In [1]: import numpy as np

In [2]: np.set_printoptions(precision=3, suppress=True, linewidth=120)

In [3]: X = np.loadtxt("x.csv", delimiter=",")

In [4]: X
Out[4]: 
array([[-0.367, -0.036, -0.42 , -0.068,  0.154,  0.432, -0.313,  0.254,  0.323,  0.074, -0.094, -0.378, -0.219],
       [-0.039, -0.724,  0.308,  0.215, -0.103,  0.081,  0.34 , -0.087,  0.135,  0.206, -0.098, -0.232, -0.261],
       [ 0.406, -0.336, -0.351, -0.122,  0.072, -0.511, -0.086,  0.428, -0.086, -0.037, -0.161, -0.269,  0.143],
       [-0.406, -0.134,  0.228, -0.308, -0.213, -0.055,  0.06 ,  0.573,  0.136,  0.07 , -0.153,  0.464,  0.17 ],
       [ 0.174, -0.171, -0.169,  0.274, -0.024, -0.124, -0.248, -0.022,  0.372, -0.378,  0.028,  0.523, -0.45 ],
       [-0.232,  0.04 , -0.592,  0.079, -0.219, -0.118,  0.647, -0.115,  0.192, -0.081,  0.159,  0.048,  0.153],
       [ 0.058, -0.026, -0.162,  0.039,  0.029, -0.202, -0.238, -0.197,  0.238,  0.828,  0.157,  0.234,  0.095],
       [ 0.387,  0.006,  0.179, -0.426,  0.17 ,  0.184,  0.196,  0.139,  0.441, -0.059,  0.56 , -0.069,  0.015],
       [ 0.329, -0.281, -0.212, -0.107,  0.065,  0.553,  0.007, -0.188, -0.019, -0.039, -0.358,  0.299,  0.439],
       [-0.174, -0.393, -0.225, -0.297, -0.085,  0.098, -0.171, -0.091, -0.56 , -0.033,  0.508,  0.152, -0.165],
       [-0.309, -0.155,  0.058, -0.479,  0.384, -0.347, -0.052, -0.496,  0.207, -0.196, -0.217, -0.027,  0.045],
       [ 0.251,  0.212, -0.099, -0.495, -0.431,  0.035,  0.131, -0.111, -0.051,  0.17 , -0.349, -0.007, -0.517],
       [-0.019, -0.096,  0.085, -0.034, -0.701, -0.047, -0.39 , -0.208,  0.256, -0.192,  0.116, -0.259,  0.332]])

In [5]: x0 = np.array([2, 0, 2, 1, 1, 2, 1, 2, 1, 1, 0, 2, 2])

In [6]: 13 - np.linalg.matrix_rank(X - np.eye(13), tol=1e-8)
Out[6]: np.int64(1)

In [7]: round(np.linalg.norm(x0), 3), round(float(np.linalg.norm(X @ x0)), 3)
Out[7]: (np.float64(5.385), 5.385)

In [8]: np.sort(np.abs(np.degrees(np.angle(np.linalg.eigvals(X)))))
Out[8]: 
array([  0.   ,  38.264,  38.264,  77.235,  77.235,  99.051,  99.051, 116.538, 116.538, 152.33 , 152.33 , 169.821,
       169.821])

In [9]: [p for p in range(1, 25) if np.allclose(np.linalg.matrix_power(X, p), np.eye(13))]
Out[9]: []

In [10]: np.linalg.norm(X, axis=0)
Out[10]: array([1., 1., 1., 1., 1., 1., 1., 1., 1., 1., 1., 1., 1.])

In [11]: np.round(X[:, 8] @ X[:, 3], 3)
Out[11]: np.float64(0.0)

In [12]: m1 = np.load("arr.npy")

In [13]: m1
Out[13]: 
array([[-3.801, -0.395,  2.585, -0.376, -1.599,  1.979, -0.36 ,  2.192, -0.62 ],
       [-0.992, -0.631,  1.204, -0.513, -0.106,  1.011, -0.977,  0.675, -0.095],
       [-3.826, -0.376,  2.556, -0.408, -1.592,  2.002, -0.366,  2.235, -0.594],
       [-0.747,  1.4  , -0.998,  1.113, -1.256, -0.947,  2.606,  0.106, -0.279],
       [ 2.92 ,  0.823, -2.483,  0.73 ,  0.883, -2.015,  1.176, -1.821,  0.406],
       [ 1.775, -0.788, -0.221, -0.61 ,  1.392, -0.007, -1.593, -0.82 ,  0.41 ],
       [ 2.858, -0.218, -1.43 , -0.085,  1.494, -1.023, -0.589, -1.545,  0.479],
       [ 1.925,  0.233, -1.303,  0.204,  0.782, -1.004,  0.193, -1.075,  0.29 ],
       [-1.986, -1.232,  2.421, -0.97 , -0.223,  1.97 , -2.028,  1.398, -0.185],
       [ 0.017,  0.003,  0.006,  0.023,  0.01 , -0.022, -0.001, -0.005,  0.013],
       [-2.011, -1.186,  2.368, -1.007, -0.257,  2.001, -2.005,  1.426, -0.218],
       [ 1.011,  0.608, -1.203,  0.504,  0.12 , -0.991,  1.017, -0.717,  0.102],
       [-0.134, -1.   ,  1.093, -0.798,  0.59 ,  0.982, -1.822,  0.287,  0.129]])

In [14]: r0 = np.array([3, 3, 0])

In [15]: np.cross(m1[6, :3], m1[0, :3])
Out[15]: array([-1.128, -1.952, -1.958])

In [16]: np.polyval(r0, m1[6])
Out[16]: array([33.078, -0.511,  1.845, -0.233, 11.178,  0.071, -0.726,  2.526,  2.125])

In [17]: np.linalg.cond(m1) > 100
Out[17]: np.True_

In [18]: np.linalg.matrix_rank(m1, rtol=0.1)
Out[18]: np.int64(2)

In [19]: left, s, VT = np.linalg.svd(m1)

In [20]: s
Out[20]: array([12.797,  6.354,  0.095,  0.084,  0.075,  0.049,  0.033,  0.023,  0.02 ])

In [21]: M2 = left[:, :2] @ np.diag(s[:2]) @ VT[:2]

In [22]: round(np.linalg.norm(m1 - M2) / np.linalg.norm(m1), 3)
Out[22]: np.float64(0.011)

In [23]: round(float(np.abs(m1 - M2).max()), 3)
Out[23]: 0.042

In [24]: np.linalg.matrix_rank(M2)
Out[24]: np.int64(2)

In [25]: Z = np.array([[0, 1, 2, 1, 1, 0, 1, 0, 2], [1, 2, 0, 2, 0, 0, 0, 1, 0]])

In [26]: data = np.repeat(Z, 40 // 2, axis=0)

In [27]: rng = np.random.default_rng(809)

In [28]: data = data + 0.05 * rng.normal(size=data.shape)

In [29]: data.round(3) + 0
Out[29]: 
array([[ 0.041,  1.042,  2.033,  1.001,  0.964, -0.047,  0.976,  0.   ,  1.927],
       [-0.01 ,  0.981,  2.003,  0.968,  0.903,  0.045,  1.027, -0.012,  2.042],
       [-0.016,  1.038,  2.019,  0.942,  0.995, -0.034,  1.063,  0.063,  2.022],
       [-0.024,  1.03 ,  1.947,  1.02 ,  0.99 ,  0.005,  1.008, -0.036,  2.073],
       [ 0.003,  1.026,  1.92 ,  1.019,  0.955,  0.001,  1.023, -0.035,  2.031],
       [ 0.04 ,  0.894,  1.965,  1.046,  0.994,  0.121,  1.066,  0.07 ,  1.995],
       [ 0.024,  1.003,  2.076,  0.969,  0.934,  0.058,  1.006,  0.017,  1.975],
       [ 0.038,  1.023,  2.03 ,  0.982,  0.97 , -0.035,  1.068, -0.057,  2.032],
       [ 0.026,  1.051,  2.047,  0.969,  0.956, -0.011,  1.025, -0.021,  2.048],
       [-0.011,  0.979,  2.041,  1.026,  1.017, -0.011,  1.051, -0.059,  1.924],
       [ 0.02 ,  0.983,  2.091,  1.028,  0.91 , -0.019,  0.988,  0.03 ,  2.011],
       [-0.046,  0.942,  1.919,  1.052,  0.94 ,  0.055,  0.989, -0.003,  2.04 ],
       [-0.028,  0.916,  1.957,  0.909,  0.975,  0.058,  1.01 , -0.03 ,  2.057],
       [-0.055,  0.998,  2.046,  0.999,  1.068,  0.036,  1.074,  0.005,  1.981],
       [-0.084,  1.011,  1.912,  0.911,  0.938,  0.003,  1.002, -0.015,  1.939],
       [-0.014,  0.946,  2.069,  1.06 ,  1.084,  0.091,  0.985,  0.012,  2.091],
       [ 0.046,  0.949,  2.038,  1.004,  0.987,  0.016,  1.03 , -0.022,  1.991],
       [-0.042,  1.076,  1.916,  1.001,  1.067,  0.08 ,  1.036,  0.019,  2.051],
       [ 0.006,  0.937,  2.096,  0.984,  0.974,  0.028,  0.984, -0.036,  1.987],
       [ 0.06 ,  1.001,  1.965,  1.013,  0.986, -0.016,  1.082, -0.045,  2.027],
       [ 0.973,  1.985, -0.041,  2.067,  0.047, -0.013, -0.017,  1.055, -0.022],
       [ 0.982,  2.053,  0.06 ,  1.979,  0.009, -0.101,  0.021,  1.024,  0.029],
       [ 0.825,  2.066,  0.024,  1.904, -0.043, -0.094, -0.067,  0.993, -0.004],
       [ 0.976,  1.937,  0.   ,  1.933,  0.065,  0.022, -0.024,  1.011, -0.091],
       [ 1.094,  2.047, -0.009,  2.019,  0.052,  0.086, -0.017,  0.986,  0.092],
       [ 0.951,  1.98 ,  0.013,  1.95 , -0.046,  0.045,  0.034,  1.044,  0.038],
       [ 0.945,  2.095,  0.083,  1.956,  0.024,  0.   , -0.01 ,  1.069,  0.039],
       [ 1.02 ,  2.008,  0.024,  1.954, -0.071, -0.03 , -0.029,  1.02 ,  0.027],
       [ 1.036,  2.028,  0.011,  1.881, -0.078, -0.017, -0.07 ,  1.014,  0.033],
       [ 0.967,  1.959, -0.009,  1.858, -0.03 ,  0.004, -0.018,  1.114,  0.006],
       [ 0.972,  2.063,  0.072,  2.027, -0.004, -0.086, -0.055,  1.004, -0.044],
       [ 0.919,  1.954, -0.08 ,  1.992, -0.006,  0.041, -0.056,  1.009, -0.045],
       [ 1.068,  2.005, -0.044,  1.94 ,  0.014,  0.04 ,  0.052,  0.965,  0.047],
       [ 0.959,  1.947, -0.089,  2.004,  0.015, -0.011, -0.162,  0.96 , -0.026],
       [ 0.994,  1.944, -0.084,  2.011,  0.116, -0.044, -0.036,  0.997,  0.033],
       [ 0.984,  1.958,  0.002,  2.064, -0.035,  0.002, -0.081,  0.976,  0.036],
       [ 1.039,  2.053,  0.109,  2.08 ,  0.027, -0.011,  0.036,  1.049, -0.089],
       [ 1.024,  2.093, -0.023,  1.958, -0.084,  0.128, -0.11 ,  0.995,  0.037],
       [ 1.056,  1.976,  0.034,  1.991, -0.025, -0.062,  0.057,  0.934,  0.007],
       [ 1.059,  1.991,  0.09 ,  1.907, -0.024, -0.046, -0.057,  1.045,  0.055]])

In [30]: M2 = np.c_[data[:, :8] @ np.array([[-2, 1, 1, 0, 1, 2, 1, -2],
    ...:     [0, 2, -1, -2, -2, 1, -2, -1],
    ...:     [-1, 2, 2, -1, -1, 2, 1, -2],
    ...:     [2, 2, 1, 0, 2, 1, 1, 2],
    ...:     [1, 1, 2, -2, -2, -1, -1, 1],
    ...:     [0, 1, -2, 1, 2, 2, 0, 1],
    ...:     [-1, 1, 0, -1, 2, 0, 2, 0],
    ...:     [1, 1, -2, 1, -2, -1, -1, 1]]), np.array([-3, 4, 1, -5, 4, 5, 0, -2, -1, 2, 5, -3, 2, 4, -4, -2, 1, 3, -4, 5, 3, -4, -5, 0, 2, 2, 5, 4, -4, 4, 5, 5, 5, -5, 1, 5, -4, -1, 4, 0])]

In [31]: M2
Out[31]: 
array([[-0.126, 10.086,  6.088, -7.067, -2.143,  5.134,  1.981, -2.272, -3.   ],
       [-0.183,  9.855,  5.722, -6.764, -1.678,  5.132,  2.161, -2.095,  4.   ],
       [-0.109, 10.071,  5.859, -7.12 , -2.285,  4.861,  1.937, -2.137,  1.   ],
       [ 0.087,  9.938,  5.903, -7.026, -1.87 ,  4.953,  1.947, -1.877, -5.   ],
       [ 0.01 ,  9.878,  5.814, -6.938, -1.722,  4.973,  2.017, -1.912,  4.   ],
       [ 0.046, 10.1  ,  5.727, -6.615, -1.372,  5.128,  2.332, -1.625,  5.   ],
       [-0.24 , 10.137,  5.861, -6.883, -1.896,  5.336,  2.124, -2.255,  0.   ],
       [-0.297, 10.055,  6.182, -7.176, -1.835,  5.159,  2.227, -2.318, -2.   ],
       [-0.253, 10.108,  6.014, -7.117, -2.025,  5.21 ,  2.056, -2.336, -1.   ],
       [-0.06 , 10.078,  6.291, -7.154, -1.793,  5.085,  2.241, -2.04 ,  2.   ],
       [-0.123, 10.134,  6.047, -6.855, -1.923,  5.257,  2.209, -2.229,  5.   ],
       [ 0.224,  9.76 ,  5.678, -6.619, -1.527,  4.914,  2.084, -1.592, -3.   ],
       [-0.147,  9.551,  5.772, -6.722, -1.753,  4.855,  2.08 , -1.952,  2.   ],
       [ 0.062, 10.216,  6.091, -7.211, -2.025,  4.98 ,  2.069, -1.873,  4.   ],
       [-0.001,  9.513,  5.54 , -6.824, -2.03 ,  4.662,  1.799, -1.918, -4.   ],
       [ 0.191, 10.307,  6.199, -7.011, -1.895,  5.2  ,  2.096, -1.747, -2.   ],
       [-0.187, 10.04 ,  6.164, -6.946, -1.719,  5.189,  2.286, -2.128,  1.   ],
       [ 0.219, 10.145,  5.652, -7.14 , -2.049,  4.899,  1.709, -1.658,  3.   ],
       [-0.186,  9.989,  6.208, -6.908, -1.845,  5.243,  2.244, -2.206, -4.   ],
       [-0.202, 10.024,  6.095, -7.08 , -1.629,  5.092,  2.261, -2.101,  5.   ],
       [ 3.347, 10.067, -1.018, -2.964, -1.089,  4.788, -2.108,  1.371,  3.   ],
       [ 2.947, 10.119, -0.8  , -3.281, -1.45 ,  4.881, -2.075,  0.754, -4.   ],
       [ 3.15 ,  9.601, -1.173, -3.103, -1.742,  4.531, -2.462,  0.9  , -5.   ],
       [ 3.014,  9.791, -0.965, -2.947, -1.188,  4.791, -2.089,  1.075,  0.   ],
       [ 2.916, 10.314, -0.993, -3.1  , -0.891,  5.369, -2.063,  0.947,  2.   ],
       [ 2.95 ,  9.914, -1.321, -2.828, -0.962,  4.95 , -1.978,  1.035,  2.   ],
       [ 3.04 , 10.295, -1.118, -3.241, -1.619,  5.015, -2.317,  0.853,  5.   ],
       [ 2.822,  9.882, -1.106, -2.879, -1.126,  5.041, -2.023,  0.731,  4.   ],
       [ 2.684,  9.724, -1.239, -2.845, -1.314,  5.032, -2.204,  0.558, -4.   ],
       [ 2.893,  9.651, -1.449, -2.711, -1.422,  4.655, -2.222,  0.929,  4.   ],
       [ 3.093, 10.155, -0.765, -3.216, -1.451,  5.007, -2.163,  0.818,  5.   ],
       [ 3.285,  9.639, -1.315, -2.71 , -0.962,  4.702, -2.192,  1.396,  5.   ],
       [ 2.716,  9.942, -1.068, -3.042, -0.792,  5.094, -1.922,  0.847,  5.   ],
       [ 3.316,  9.488, -1.028, -2.726, -1.134,  4.694, -2.318,  1.285, -5.   ],
       [ 3.267,  9.77 , -0.781, -3.049, -1.176,  4.572, -2.153,  1.327,  1.   ],
       [ 3.182,  9.893, -0.931, -2.789, -0.844,  5.056, -1.968,  1.143,  5.   ],
       [ 3.013, 10.622, -0.737, -3.267, -1.118,  5.329, -1.882,  0.877, -4.   ],
       [ 2.91 , 10.009, -1.57 , -2.764, -1.01 ,  5.398, -2.358,  0.858, -1.   ],
       [ 2.686,  9.962, -0.653, -3.122, -0.776,  5.115, -1.665,  0.671,  4.   ],
       [ 2.684,  9.953, -0.891, -2.968, -1.449,  5.082, -2.061,  0.499,  0.   ]])

In [32]: np.round(np.linalg.lstsq(data, M2[:, 0])[0], 3) + 0
Out[32]: array([-2.,  0., -1.,  2.,  1.,  0., -1.,  1.,  0.])
